% ipython --no-banner

In [1]: import numpy as np

In [2]: np.set_printoptions(precision=3, suppress=True, linewidth=120)

In [3]: tidy = lambda a: np.round(a, 3) + 0

In [4]: mat = np.load("sample6.npy")

In [5]: mat
Out[5]: 
array([[ 0,  0,  0, -2, -2, -2],
       [ 0,  0,  0,  0,  0, -6],
       [ 0,  0,  0,  0, -2, -2],
       [ 2,  2,  2, -2, -2, -2],
       [ 0,  0,  6,  0,  0, -6],
       [ 0,  2,  2,  0, -2, -2]])

In [6]: r0, g = mat[4], mat[3]

In [7]: r0 @ r0
Out[7]: np.int64(72)

In [8]: pr = (r0 @ g) / (r0 @ r0) * r0

In [9]: tidy(np.linalg.norm(r0 + g) ** 2 + np.linalg.norm(r0 - g) ** 2)
Out[9]: np.float64(192.0)

In [10]: rng = np.random.default_rng(761)

In [11]: z = rng.permutation(6)

In [12]: z
Out[12]: array([5, 4, 2, 0, 1, 3])

In [13]: M2 = mat[z][:, z]

In [14]: print(tidy(np.sort(np.abs(np.linalg.eigvals(M2)))))
[2.    2.    2.606 2.606 4.606 4.606]

In [15]: tidy(np.linalg.det(M2)), tidy(np.linalg.det(mat[z]))
Out[15]: (np.float64(576.0), np.float64(-576.0))

In [16]: np.trace(M2)
Out[16]: np.int64(-4)

In [17]: X = np.loadtxt("x.csv", delimiter=",")

In [18]: X
Out[18]: 
array([[12.,  6.],
       [ 6.,  5.]])

In [19]: x = np.ones(2)

In [20]: for _ in range(4):
    ...:     x = X @ x
    ...:     x /= np.linalg.norm(x)
    ...:     print(round(x @ X @ x, 3))
    ...: 
15.436
15.446
15.446
15.446

In [21]: tidy(x)
Out[21]: array([0.867, 0.498])

In [22]: M2 = np.linalg.inv(X)

In [23]: print((np.abs(M2) > 1e-9).astype(int))
[[1 1]
 [1 1]]

In [24]: print(tidy(np.linalg.det(X) * M2))
[[ 5. -6.]
 [-6. 12.]]

In [25]: print(tidy(np.linalg.det(X) * np.linalg.det(M2)))
1.0

In [26]: tidy(np.linalg.inv(M2))
Out[26]: 
array([[12.,  6.],
       [ 6.,  5.]])

In [27]: tidy(np.linalg.cond(X))
Out[27]: np.float64(9.941)

In [28]: X @ M2
Out[28]: 
array([[1., 0.],
       [0., 1.]])

In [29]: tidy(M2)
Out[29]: 
array([[ 0.208, -0.25 ],
       [-0.25 ,  0.5  ]])
